$ ipython --no-banner

In [1]: import numpy as np

In [2]: import numpy.linalg as la

In [3]: np.set_printoptions(precision=2, suppress=True, linewidth=200, floatmode="fixed")

In [4]: rd = lambda a: np.round(a, 2) + 0

In [5]: mat = np.load("test0.npy")

In [6]: mat
Out[6]: 
array([[2, 3, 2, 3, 2, 3],
       [2, 1, 2, 1, 2, 1],
       [1, 1, 1, 1, 1, 1],
       [2, 3, 2, 3, 2, 3],
       [2, 1, 2, 1, 2, 1],
       [1, 1, 1, 1, 1, 1]])

In [7]: left, sv, Vh = la.svd(mat, full_matrices=False)

In [8]: rd(sv / sv[0])
Out[8]: array([1.00, 0.22, 0.00, 0.00, 0.00, 0.00])

In [9]: rd(np.cumsum(sv ** 2) / np.sum(sv ** 2))
Out[9]: array([0.95, 1.00, 1.00, 1.00, 1.00, 1.00])

In [10]: rd(np.sqrt((sv ** 2).sum())), rd(la.norm(mat))
Out[10]: (np.float64(10.95), np.float64(10.95))

In [11]: rd(mat @ la.pinv(mat) @ mat)
Out[11]: 
array([[2.00, 3.00, 2.00, 3.00, 2.00, 3.00],
       [2.00, 1.00, 2.00, 1.00, 2.00, 1.00],
       [1.00, 1.00, 1.00, 1.00, 1.00, 1.00],
       [2.00, 3.00, 2.00, 3.00, 2.00, 3.00],
       [2.00, 1.00, 2.00, 1.00, 2.00, 1.00],
       [1.00, 1.00, 1.00, 1.00, 1.00, 1.00]])

In [12]: try:
    ...:     la.inv(mat)
    ...: except la.LinAlgError as e:
    ...:     print(e)
    ...: 
Singular matrix

In [13]: la.lstsq(mat[:-1].T, mat[-1])[2]
Out[13]: np.int32(2)

In [14]: cov = mat.T @ mat

In [15]: np.diag(cov)
Out[15]: array([18, 22, 18, 22, 18, 22])

In [16]: cov
Out[16]: 
array([[18, 18, 18, 18, 18, 18],
       [18, 22, 18, 22, 18, 22],
       [18, 18, 18, 18, 18, 18],
       [18, 22, 18, 22, 18, 22],
       [18, 18, 18, 18, 18, 18],
       [18, 22, 18, 22, 18, 22]])

In [17]: la.matrix_rank(cov)
Out[17]: np.int64(2)

In [18]: np.trace(cov), (mat ** 2).sum()
Out[18]: (np.int64(120), np.int64(120))

In [19]: np.allclose(cov, cov.T)
Out[19]: True
